$ python3 -q
>>> import numpy as np
>>> np.set_printoptions(precision=2, suppress=True, linewidth=160, legacy="1.25")
>>> def rd(a):
...     return np.round(a, 2) + 0
... 
>>> u = np.array([2, 0, 2, 1, 0, 2, 2, 0])
>>> rng = np.random.default_rng(174135)
>>> m1 = np.outer(rng.normal(size=28), u) + 0.05 * rng.normal(size=(28, 8))
>>> rd(m1)
array([[-1.1 ,  0.05, -1.15, -0.52,  0.08, -1.12, -1.02, -0.05],
       [ 1.37,  0.04,  1.4 ,  0.74,  0.01,  1.33,  1.36, -0.13],
       [ 0.63,  0.02,  0.76,  0.37, -0.06,  0.66,  0.68,  0.04],
       [ 2.31, -0.06,  2.21,  1.11,  0.03,  2.31,  2.22,  0.  ],
       [-1.85, -0.03, -1.88, -0.95, -0.01, -1.87, -1.88, -0.06],
       [ 2.16, -0.01,  2.3 ,  1.07, -0.02,  2.22,  2.22, -0.07],
       [ 3.7 , -0.05,  3.71,  1.78, -0.02,  3.67,  3.73, -0.02],
       [ 1.64, -0.03,  1.63,  0.8 ,  0.04,  1.66,  1.7 ,  0.04],
       [ 3.48, -0.07,  3.51,  1.82, -0.03,  3.54,  3.58, -0.07],
       [ 0.98, -0.07,  0.94,  0.49,  0.01,  0.97,  1.03,  0.03],
       [-1.78,  0.02, -1.8 , -0.82,  0.03, -1.77, -1.82,  0.1 ],
       [ 0.88,  0.  ,  0.91,  0.5 ,  0.02,  0.94,  0.96,  0.  ],
       [-2.8 ,  0.04, -2.86, -1.39, -0.01, -2.78, -2.86,  0.04],
       [ 1.23,  0.01,  1.29,  0.64, -0.04,  1.23,  1.22,  0.12],
       [-1.71, -0.01, -1.56, -0.74, -0.06, -1.71, -1.67, -0.01],
       [ 2.67, -0.01,  2.7 ,  1.36,  0.01,  2.7 ,  2.67,  0.06],
       [ 1.44,  0.  ,  1.45,  0.73, -0.08,  1.42,  1.46,  0.02],
       [ 1.9 , -0.01,  1.75,  0.91, -0.01,  1.81,  1.81, -0.08],
       [ 0.53, -0.02,  0.45,  0.16,  0.03,  0.48,  0.41,  0.02],
       [-0.92, -0.05, -0.97, -0.48,  0.  , -1.04, -1.05,  0.04],
       [-0.3 ,  0.07, -0.42, -0.23, -0.05, -0.45, -0.38, -0.05],
       [ 0.9 ,  0.  ,  0.99,  0.37,  0.09,  0.89,  0.97, -0.07],
       [ 5.24,  0.04,  5.26,  2.61, -0.03,  5.21,  5.27, -0.1 ],
       [-2.74, -0.05, -2.77, -1.33, -0.04, -2.7 , -2.74, -0.05],
       [-5.95, -0.03, -5.93, -2.96,  0.02, -5.94, -5.93,  0.  ],
       [ 4.68, -0.07,  4.66,  2.33, -0.02,  4.76,  4.72,  0.02],
       [ 0.92,  0.01,  0.82,  0.46, -0.04,  0.92,  0.92, -0.03],
       [ 0.45, -0.06,  0.48,  0.21, -0.04,  0.46,  0.48,  0.01]])
>>> M2 = np.c_[m1[:, :7] @ np.array([[-2, 1, 1, -1, -2, -1, 3],
...     [0, -2, 2, 2, 2, -1, 2],
...     [2, -1, -1, 0, 2, 1, -2],
...     [-3, 3, -3, -3, 2, -2, -1],
...     [0, 3, 0, -3, 2, -3, -1],
...     [0, 2, 0, 0, -1, -1, 3],
...     [-3, 0, 0, 3, -1, -2, -3]]), np.array([-2, 3, 3, -2, -1, -3, 1, -2, 0, 1, -2, 2, 0, -3, 3, 2, 0, 2, -1, 3, -1, -2, 0, 2, 0, -3, 1, -1])]
>>> rd(M2)
array([[  4.54,  -3.64,   1.73,  -0.53,   1.25,   3.89,  -0.74,  -2.  ],
       [ -6.23,   4.82,  -2.17,   0.51,  -1.06,  -5.57,   0.56,   3.  ],
       [ -2.9 ,   2.1 ,  -1.2 ,   0.51,  -0.4 ,  -2.5 ,   0.04,   3.  ],
       [-10.19,   8.26,  -3.36,   0.81,  -2.57,  -9.09,   1.51,  -2.  ],
       [  8.43,  -6.53,   2.81,  -0.99,   1.73,   7.56,  -0.87,  -1.  ],
       [ -9.59,   7.47,  -3.36,   1.33,  -2.1 ,  -8.59,   0.84,  -3.  ],
       [-16.5 ,  12.72,  -5.45,   2.1 ,  -3.95, -14.57,   1.64,   1.  ],
       [ -7.52,   5.92,  -2.45,   0.86,  -1.76,  -6.76,   0.68,  -2.  ],
       [-16.15,  12.56,  -5.62,   1.76,  -3.62, -14.17,   1.38,   0.  ],
       [ -4.63,   3.61,  -1.57,   0.47,  -1.23,  -3.99,   0.24,   1.  ],
       [  7.9 ,  -5.92,   2.52,  -1.29,   2.  ,   6.93,  -0.75,  -2.  ],
       [ -4.33,   3.4 ,  -1.52,   0.46,  -0.81,  -3.89,   0.23,   2.  ],
       [ 12.63,  -9.76,   4.31,  -1.52,   2.81,  11.19,  -0.94,   0.  ],
       [ -5.45,   4.17,  -1.94,   0.67,  -1.1 ,  -4.79,   0.56,  -3.  ],
       [  7.53,  -5.96,   2.06,  -0.9 ,   2.03,   6.88,  -1.34,   3.  ],
       [-12.02,   9.5 ,  -4.12,   1.2 ,  -2.61, -10.73,   1.31,   2.  ],
       [ -6.55,   4.77,  -2.18,   0.99,  -1.56,  -5.55,   0.68,   0.  ],
       [ -8.45,   6.47,  -2.59,   0.82,  -2.16,  -7.34,   1.31,   2.  ],
       [ -1.86,   1.66,  -0.44,   0.07,  -0.69,  -1.78,   0.7 ,  -1.  ],
       [  4.5 ,  -3.39,   1.41,  -0.86,   0.94,   4.09,  -0.44,   3.  ],
       [  1.59,  -1.75,   0.94,   0.12,   0.18,   1.63,   0.13,  -1.  ],
       [ -3.85,   3.07,  -1.22,   0.62,  -0.76,  -3.74,   0.02,  -2.  ],
       [-23.58,  18.07,  -7.77,   2.91,  -5.21, -20.9 ,   2.5 ,   0.  ],
       [ 12.15,  -9.38,   3.91,  -1.48,   2.55,  10.97,  -1.31,   2.  ],
       [ 26.71, -20.65,   8.8 ,  -3.09,   5.97,  23.7 ,  -3.15,   0.  ],
       [-21.2 ,  16.61,  -7.12,   2.39,  -5.04, -18.74,   2.4 ,  -3.  ],
       [ -4.32,   3.17,  -1.25,   0.6 ,  -1.17,  -3.67,   0.72,   1.  ],
       [ -2.  ,   1.52,  -0.76,   0.37,  -0.66,  -1.63,   0.06,  -1.  ]])
>>> np.linalg.matrix_rank(np.c_[m1, M2])
9
>>> np.linalg.matrix_rank(M2)
8
>>> rd(np.linalg.lstsq(m1, M2[:, 0])[0])
array([-2.,  0.,  2., -3.,  0.,  0., -3.,  0.])
>>> idx = m1[:, 4] > np.median(m1[:, 4])
>>> u = m1[idx].mean(axis=0) - m1[~idx].mean(axis=0)
>>> np.argsort(-np.abs(u).round(6), kind="stable")
array([2, 6, 5, 0, 3, 4, 7, 1])
>>> rd(u)
array([-1.73,  0.  , -1.76, -0.87,  0.06, -1.74, -1.75,  0.02])
>>> idx.astype(int)
array([1, 1, 0, 1, 1, 0, 0, 1, 0, 1, 1, 1, 1, 0, 0, 1, 0, 0, 1, 1, 0, 1, 0, 0, 1, 0, 0, 0])
>>> D = np.linalg.norm(m1[:, None] - m1[None], axis=-1)
>>> np.flatnonzero(D[5] < D.mean() / 2)
array([ 1,  3,  5,  7,  9, 11, 13, 15, 16, 17, 21])
>>> np.linalg.matrix_rank(D ** 2)
10
>>> rd(D[:5, :5])
array([[0.  , 5.09, 3.68, 6.92, 1.61],
       [5.09, 0.  , 1.42, 1.84, 6.69],
       [3.68, 1.42, 0.  , 3.25, 5.28],
       [6.92, 1.84, 3.25, 0.  , 8.52],
       [1.61, 6.69, 5.28, 8.52, 0.  ]])
>>> D.shape
(28, 28)
>>> x0 = np.array([-2, -3, -3, 2, 2, 1, -2, -1])
>>> rhs = m1 @ x0
>>> c, lr = np.zeros(8), 1 / np.linalg.norm(m1, 2) ** 2
>>> for i in range(3):
...     c -= lr * m1.T @ (m1 @ c - rhs)
...     if i % 1 == 0: print(i, round(np.linalg.norm(m1 @ c - rhs), 2))
... 
0 1.16
1 1.16
2 1.16
>>> rd(c)
array([-1.18,  0.  , -1.18, -0.58,  0.  , -1.18, -1.18,  0.01])
>>> rd(np.linalg.cond(m1))
200.97
>>> u, r1 = m1[5], m1[19]
>>> rd(u @ r1)
-9.38
>>> p = (u @ r1) / (u @ u) * u
>>> np.linalg.matrix_rank(np.outer(u, r1))
1
>>> rd(np.linalg.norm(u + r1) ** 2 + np.linalg.norm(u - r1) ** 2)
50.31
>>> J = np.load("arr.npy")
>>> J
array([[ 0, -2,  2,  2, -2,  0, -2,  2,  1, -3],
       [-3,  0, -2,  2,  2, -2,  0, -2,  2,  1],
       [ 1, -3,  0, -2,  2,  2, -2,  0, -2,  2],
       [ 2,  1, -3,  0, -2,  2,  2, -2,  0, -2],
       [-2,  2,  1, -3,  0, -2,  2,  2, -2,  0],
       [ 0, -2,  2,  1, -3,  0, -2,  2,  2, -2],
       [-2,  0, -2,  2,  1, -3,  0, -2,  2,  2],
       [ 2, -2,  0, -2,  2,  1, -3,  0, -2,  2],
       [ 2,  2, -2,  0, -2,  2,  1, -3,  0, -2],
       [-2,  2,  2, -2,  0, -2,  2,  1, -3,  0]])
>>> # null space of dimension 1
>>> M2 = J / np.sqrt((J ** 2).mean(axis=1, keepdims=True))
>>> J - J.mean(axis=1, keepdims=True)
array([[ 0.2, -1.8,  2.2,  2.2, -1.8,  0.2, -1.8,  2.2,  1.2, -2.8],
       [-2.8,  0.2, -1.8,  2.2,  2.2, -1.8,  0.2, -1.8,  2.2,  1.2],
       [ 1.2, -2.8,  0.2, -1.8,  2.2,  2.2, -1.8,  0.2, -1.8,  2.2],
       [ 2.2,  1.2, -2.8,  0.2, -1.8,  2.2,  2.2, -1.8,  0.2, -1.8],
       [-1.8,  2.2,  1.2, -2.8,  0.2, -1.8,  2.2,  2.2, -1.8,  0.2],
       [ 0.2, -1.8,  2.2,  1.2, -2.8,  0.2, -1.8,  2.2,  2.2, -1.8],
       [-1.8,  0.2, -1.8,  2.2,  1.2, -2.8,  0.2, -1.8,  2.2,  2.2],
       [ 2.2, -1.8,  0.2, -1.8,  2.2,  1.2, -2.8,  0.2, -1.8,  2.2],
       [ 2.2,  2.2, -1.8,  0.2, -1.8,  2.2,  1.2, -2.8,  0.2, -1.8],
       [-1.8,  2.2,  2.2, -1.8,  0.2, -1.8,  2.2,  1.2, -2.8,  0.2]])
>>> np.linalg.matrix_rank(J - J.mean(axis=1, keepdims=True))
8
